% python3 -q
>>> import numpy as np
>>> np.set_printoptions(precision=2, suppress=True, linewidth=160, sign=" ")
>>> def rnd(a):
...     return np.round(a, 2) + 0
... 
>>> W0 = np.loadtxt("case6.csv", delimiter=",")
>>> W0
array([[ -2.,  -1.,   0.,   1.,   2.,   3.,   4.,   5.],
       [  6.,   7.,   8.,   9.,  10.,  11.,  12.,  13.],
       [ 14.,  15.,  16.,  17.,  18.,  19.,  20.,  21.],
       [ 22.,  23.,  24.,  25.,  26.,  27.,  28.,  29.],
       [ 30.,  31.,  32.,  33.,  34.,  35.,  36.,  37.],
       [ 38.,  39.,  40.,  41.,  42.,  43.,  44.,  45.],
       [ 46.,  47.,  48.,  49.,  50.,  51.,  52.,  53.],
       [ 54.,  55.,  56.,  57.,  58.,  59.,  60.,  61.],
       [ 62.,  63.,  64.,  65.,  66.,  67.,  68.,  69.],
       [ 70.,  71.,  72.,  73.,  74.,  75.,  76.,  77.],
       [ 78.,  79.,  80.,  81.,  82.,  83.,  84.,  85.],
       [ 86.,  87.,  88.,  89.,  90.,  91.,  92.,  93.],
       [ 94.,  95.,  96.,  97.,  98.,  99., 100., 101.],
       [102., 103., 104., 105., 106., 107., 108., 109.]])
>>> r0 = np.array([2, -1, -2])
>>> np.convolve(W0[10], r0)
array([ 156.,   80.,  -75.,  -76.,  -77.,  -78.,  -79.,  -80., -253., -170.])
>>> np.correlate(W0[10], W0[0], "full")
array([ 390.,  707.,  950., 1118., 1210., 1225., 1162., 1020.,  602.,  265.,   10., -162., -250., -253., -170.])
>>> np.cross(W0[10, :3], W0[0, :3])
array([  80., -160.,   80.])
>>> np.polyval(r0, W0[10])
array([ 12088.,  12401.,  12718.,  13039.,  13364.,  13693.,  14026.,  14363.])
>>> E = np.array([[0, 0, 0, 0, 1, 0, 0],
...     [1, 0, 0, 0, 0, 0, 0],
...     [0, 0, 0, 1, 0, 0, 0],
...     [0, 0, 0, 0, 0, 0, 1],
...     [0, 0, 0, 0, 0, 1, 0],
...     [0, 1, 0, 0, 0, 0, 0],
...     [0, 0, 1, 0, 0, 0, 0]])
>>> E
array([[ 0,  0,  0,  0,  1,  0,  0],
       [ 1,  0,  0,  0,  0,  0,  0],
       [ 0,  0,  0,  1,  0,  0,  0],
       [ 0,  0,  0,  0,  0,  0,  1],
       [ 0,  0,  0,  0,  0,  1,  0],
       [ 0,  1,  0,  0,  0,  0,  0],
       [ 0,  0,  1,  0,  0,  0,  0]])
>>> rnd(np.sort(np.abs(np.linalg.eigvals(E)))[::-1])
array([ 1.,  1.,  1.,  1.,  1.,  1.,  1.])
>>> np.linalg.matrix_power(E, 100)
array([[ 1,  0,  0,  0,  0,  0,  0],
       [ 0,  1,  0,  0,  0,  0,  0],
       [ 0,  0,  0,  1,  0,  0,  0],
       [ 0,  0,  0,  0,  0,  0,  1],
       [ 0,  0,  0,  0,  1,  0,  0],
       [ 0,  0,  0,  0,  0,  1,  0],
       [ 0,  0,  1,  0,  0,  0,  0]])
>>> E.sum(axis=1)
array([ 1,  1,  1,  1,  1,  1,  1])
>>> p = np.eye(7)[3]
>>> for _ in range(4):
...     p = p @ E
...     print(p.round(2))
... 
[ 0.  0.  0.  0.  0.  0.  1.]
[ 0.  0.  1.  0.  0.  0.  0.]
[ 0.  0.  0.  1.  0.  0.  0.]
[ 0.  0.  0.  0.  0.  0.  1.]
>>> vec = np.array([-1, -4, 5, 1, 4, 4, 1])
>>> [p for p in range(1, 25) if np.allclose(np.linalg.matrix_power(E, p), np.eye(7))]
[12, 24]
>>> rnd(np.linalg.norm(vec)), rnd(np.linalg.norm(E @ vec))
(np.float64(8.72), np.float64(8.72))
>>> rnd(np.linalg.det(E))
np.float64(-1.0)
>>> E @ E
array([[ 0,  0,  0,  0,  0,  1,  0],
       [ 0,  0,  0,  0,  1,  0,  0],
       [ 0,  0,  0,  0,  0,  0,  1],
       [ 0,  0,  1,  0,  0,  0,  0],
       [ 0,  1,  0,  0,  0,  0,  0],
       [ 1,  0,  0,  0,  0,  0,  0],
       [ 0,  0,  0,  1,  0,  0,  0]])
>>> rnd(np.sort(np.linalg.eigvals(E).real))
array([-1. , -0.5, -0.5,  0. ,  0. ,  1. ,  1. ])
>>> rnd(np.linalg.det(E))
np.float64(-1.0)
>>> vec = np.array([0, -1, -3, 3, -1, -2, 2])
>>> y = E @ vec
>>> b, lr = np.zeros(7), 1 / np.linalg.norm(E, 2) ** 2
>>> for i in range(3):
...     b -= lr * E.T @ (E @ b - y)
...     if i % 1 == 0: print(i, round(np.linalg.norm(E @ b - y), 2))
... 
0 0.0
1 0.0
2 0.0
>>> b
array([ 0., -1., -3.,  3., -1., -2.,  2.])
>>> rnd(np.linalg.cond(E))
np.float64(1.0)
>>> m1 = np.load("data.npy")
>>> m1
array([[ -2,  -2,  -2,  -2,  -2,  -2,  -2,  -2,  -2,  -2,  -2],
       [ -2,  -4,  -4,  -4,  -4,  -4,  -4,  -4,  -4,  -4,  -4],
       [ -2,  -4,  -6,  -6,  -6,  -6,  -6,  -6,  -6,  -6,  -6],
       [ -2,  -4,  -6,  -8,  -8,  -8,  -8,  -8,  -8,  -8,  -8],
       [ -2,  -4,  -6,  -8, -10, -10, -10, -10, -10, -10, -10],
       [ -2,  -4,  -6,  -8, -10, -12, -12, -12, -12, -12, -12],
       [ -2,  -4,  -6,  -8, -10, -12, -14, -14, -14, -14, -14],
       [ -2,  -4,  -6,  -8, -10, -12, -14, -16, -16, -16, -16],
       [ -2,  -4,  -6,  -8, -10, -12, -14, -16, -18, -18, -18],
       [ -2,  -4,  -6,  -8, -10, -12, -14, -16, -18, -20, -20],
       [ -2,  -4,  -6,  -8, -10, -12, -14, -16, -18, -20, -22]])
>>> vec = np.array([2, 2, 2, 0, 1, 2, 2, 1, 1, 2, 1])
>>> y = m1 @ vec
>>> b, lr = np.zeros(11), 1 / np.linalg.norm(m1, 2) ** 2
>>> for i in range(3):
...     b -= lr * m1.T @ (m1 @ b - y)
...     if i % 1 == 0: print(i, round(np.linalg.norm(m1 @ b - y), 2))
... 
0 18.71
1 18.49
2 18.28
>>> rnd(np.linalg.cond(m1))
np.float64(210.75)
>>> K = np.load("x.npy")
>>> rnd(K)
array([[ 6.84,  3.  ,  4.66, -3.09,  5.95, -4.63,  2.83],
       [ 6.88,  3.  ,  3.03, -3.93,  3.47,  1.27,  5.36],
       [10.77,  3.  ,  8.7 , -3.03,  8.74, -1.11,  3.97],
       [ 2.46,  3.  ,  2.83, -1.82,  6.85, -4.33,  4.35],
       [ 6.31,  3.  ,  5.34, -2.49,  7.41, -1.33,  4.87],
       [ 5.8 ,  3.  ,  5.74, -2.03,  8.45,  3.32,  7.51],
       [ 4.39,  3.  , -0.33, -4.36,  0.51, -5.54,  2.15],
       [ 0.  ,  3.  , -2.71, -3.35,  0.61, -3.15,  4.58],
       [ 5.15,  3.  ,  2.09, -3.53,  3.52, -3.5 ,  3.46],
       [ 2.98,  3.  ,  0.44, -3.27,  2.84, -4.52,  3.44],
       [ 5.8 ,  3.  ,  3.34, -3.23,  4.84, -0.34,  5.08],
       [ 1.57,  3.  , -0.02, -2.8 ,  3.33, -2.07,  5.14],
       [ 5.99,  3.  ,  2.71, -3.64,  3.74,  0.99,  5.51],
       [ 0.98,  3.  ,  3.88, -0.55,  9.68, -2.12,  6.33],
       [ 4.1 ,  3.  , -0.63, -4.36,  0.3 , -5.66,  2.14],
       [-1.  ,  3.  , -3.14, -3.07,  0.79, -3.06,  4.93],
       [ 7.71,  3.  ,  6.04, -2.83,  7.31, -0.53,  4.87],
       [11.17,  3.  , 10.11, -2.53, 10.52,  0.36,  4.88],
       [ 7.76,  3.  ,  7.85, -1.96,  9.97, -1.86,  4.63]])
>>> vec = np.array([-2, -1, -1, 0, 0, 3, 0, 1])
>>> np.einsum("ij,j->i", W0, vec)
array([ 19.,  19.,  19.,  19.,  19.,  19.,  19.,  19.,  19.,  19.,  19.,  19.,  19.,  19.])
>>> np.sign((W0 @ vec).round(6))
array([ 1.,  1.,  1.,  1.,  1.,  1.,  1.,  1.,  1.,  1.,  1.,  1.,  1.,  1.])
>>> vec @ W0
Traceback (most recent call last):
  File "<python-input-42>", line 1, in <module>
    vec @ W0
    ~~~~^~~~
ValueError: matmul: Input operand 1 has a mismatch in its core dimension 0, with gufunc signature (n?,k),(k,m?)->(n?,m?) (size 14 is different from 8)
